$ python -q
>>> import numpy as np
>>> np.set_printoptions(precision=3, suppress=True, linewidth=100)
>>> feats = np.load("m.npy")
>>> print(feats)
[[ -3   1   1   4]
 [  0   0   0   0]
 [ -1   3  -3 -12]
 [  1  -3  -3 -12]
 [  3   2  -3 -12]]
>>> rng = np.random.default_rng(179060)
>>> Y = feats + rng.integers(-2, 3, (5, 3)) @ rng.integers(-2, 3, (3, 4))
>>> print(Y)
[[ -9   4  -7   7]
 [ -4   4   0  -2]
 [  1  -2  -1 -15]
 [  1  -6   1 -18]
 [  1   4  -7  -9]]
>>> print(np.linalg.matrix_rank(Y - feats, tol=1e-8))
3
>>> P = Y @ np.linalg.solve(Y.T @ Y, Y.T)
>>> print(np.round(np.linalg.eigvalsh(P), 3) + 0)
[0. 1. 1. 1. 1.]
>>> print(P @ Y[:, 3])
[  7.  -2. -15. -18.  -9.]
>>> print(np.trace(P))
4.0
>>> E = np.loadtxt("block0.csv", delimiter=",")
>>> print(E)
[[ 0.99   0.01   0.031  0.072  0.031  0.072 -0.052  0.01   0.052 -0.052]
 [ 0.01   0.99  -0.031 -0.072 -0.031 -0.072  0.052 -0.01  -0.052  0.052]
 [ 0.031 -0.031  0.907 -0.216 -0.093 -0.216  0.155 -0.031 -0.155  0.155]
 [ 0.072 -0.072 -0.216  0.495 -0.216 -0.505  0.361 -0.072 -0.361  0.361]
 [ 0.031 -0.031 -0.093 -0.216  0.907 -0.216  0.155 -0.031 -0.155  0.155]
 [ 0.072 -0.072 -0.216 -0.505 -0.216  0.495  0.361 -0.072 -0.361  0.361]
 [-0.052  0.052  0.155  0.361  0.155  0.361  0.742  0.052  0.258 -0.258]
 [ 0.01  -0.01  -0.031 -0.072 -0.031 -0.072  0.052  0.99  -0.052  0.052]
 [ 0.052 -0.052 -0.155 -0.361 -0.155 -0.361  0.258 -0.052  0.742  0.258]
 [-0.052  0.052  0.155  0.361  0.155  0.361 -0.258  0.052  0.258  0.742]]
>>> evals, vecs = np.linalg.eigh(E)
>>> x0 = np.array([-1, -3, 0, -2, 2, -2, -5, -3, 5, -3])
>>> print(np.round(vecs * np.abs(evals) @ vecs.T, 3) + 0)
[[1. 0. 0. 0. 0. 0. 0. 0. 0. 0.]
 [0. 1. 0. 0. 0. 0. 0. 0. 0. 0.]
 [0. 0. 1. 0. 0. 0. 0. 0. 0. 0.]
 [0. 0. 0. 1. 0. 0. 0. 0. 0. 0.]
 [0. 0. 0. 0. 1. 0. 0. 0. 0. 0.]
 [0. 0. 0. 0. 0. 1. 0. 0. 0. 0.]
 [0. 0. 0. 0. 0. 0. 1. 0. 0. 0.]
 [0. 0. 0. 0. 0. 0. 0. 1. 0. 0.]
 [0. 0. 0. 0. 0. 0. 0. 0. 1. 0.]
 [0. 0. 0. 0. 0. 0. 0. 0. 0. 1.]]
>>> print(np.linalg.eigvalsh(E[1:, 1:]))
[-0.99  1.    1.    1.    1.    1.    1.    1.    1.  ]
>>> X = np.load("sample10.npy")
>>> print(X)
[[1 1 2 0 1 1 2 1 0 2 2]
 [1 1 2 0 1 1 2 1 0 2 2]
 [2 2 4 0 2 2 4 2 0 4 4]
 [0 0 0 0 0 0 0 0 0 0 0]
 [1 1 2 0 1 1 2 1 0 2 2]
 [1 1 2 0 1 1 2 1 0 2 2]
 [2 2 4 0 2 2 4 2 0 4 4]
 [1 1 2 0 1 1 2 1 0 2 2]
 [0 0 0 0 0 0 0 0 0 0 0]
 [2 2 4 0 2 2 4 2 0 4 4]
 [2 2 4 0 2 2 4 2 0 4 4]]
>>> x0 = np.array([-4, 0, 0, -2, -5, 4, 5, 5, -5, -4, -5])
>>> a = np.maximum(X @ x0, 0)
>>> print(np.maximum(X @ x0, 0) - np.maximum(-X @ x0, 0))
[ -8  -8 -16   0  -8  -8 -16  -8   0 -16 -16]
>>> print(X.T @ a)
[0 0 0 0 0 0 0 0 0 0 0]
